% ipython --no-banner

In [1]: import numpy as np

In [2]: from numpy import linalg as LA

In [3]: np.set_printoptions(precision=2, suppress=True, linewidth=100, floatmode="fixed")

In [4]: A = np.load("mat.npy")

In [5]: print(A)
[[  39.98  -99.27   99.28]
 [  39.34  -98.43  100.14]
 [  39.36  -99.89  100.25]
 [  39.51  -99.45   99.82]
 [  40.84  -99.77  101.06]
 [  40.59  -98.44  101.27]
 [  40.64  -99.26   99.16]
 [  39.52 -100.04  100.95]
 [  38.71 -102.39   97.91]
 [  40.91 -100.07   98.88]
 [  40.15 -101.17  100.94]
 [  37.90 -101.44   99.48]
 [  41.69 -100.45   99.94]
 [  37.28  -99.23   98.79]
 [  41.36  -99.84  100.11]
 [  39.54  -99.72  100.75]
 [  39.43 -101.15   99.77]
 [  40.88 -102.25   98.89]
 [  39.86 -100.26  100.34]
 [  39.39 -100.02   99.69]
 [  38.51 -100.93  100.41]
 [  39.71  -98.96   98.64]
 [  40.27  -99.68   99.94]
 [  41.07 -102.44   99.60]
 [  38.55  -98.08   98.49]
 [  39.25 -100.26   99.75]
 [  40.37  -99.04  100.18]
 [  41.90 -101.06  100.54]
 [  40.16  -99.37   99.64]
 [  40.80 -100.72   99.05]]

In [6]: W = np.array([[2, 6, -3, -3], [-5, 4, -7, -1], [6, 9, 6, -3]])

In [7]: b = np.array([1, -3, 2, -3])

In [8]: H = np.maximum(A @ W + b, 0)

In [9]: print((H > 0).mean(axis=0))
[1.00 1.00 1.00 0.00]

In [10]: basis = np.array([[0, -4], [-3, 6], [8, 6], [9, 2]])

In [11]: print(W @ basis)
[[-69   4]
 [-77   0]
 [ -6  60]]

In [12]: labels = A[:, 2] > np.median(A[:, 2])

In [13]: u = A[labels].mean(axis=0) - A[~labels].mean(axis=0)

In [14]: print(u)
[0.54 0.45 1.31]

In [15]: print(labels.astype(int))
[0 1 1 1 1 1 0 1 0 0 1 0 1 0 1 1 0 0 1 0 1 0 1 0 0 0 1 1 0 0]

In [16]: print(((A - A.mean(axis=0)) @ u > 0).astype(int))
[0 1 1 1 1 1 0 1 0 0 1 0 1 0 1 1 0 0 1 0 0 0 1 0 0 0 1 1 1 0]

In [17]: print(np.argsort(-np.abs(u).round(6), kind="stable"))
[2 0 1]
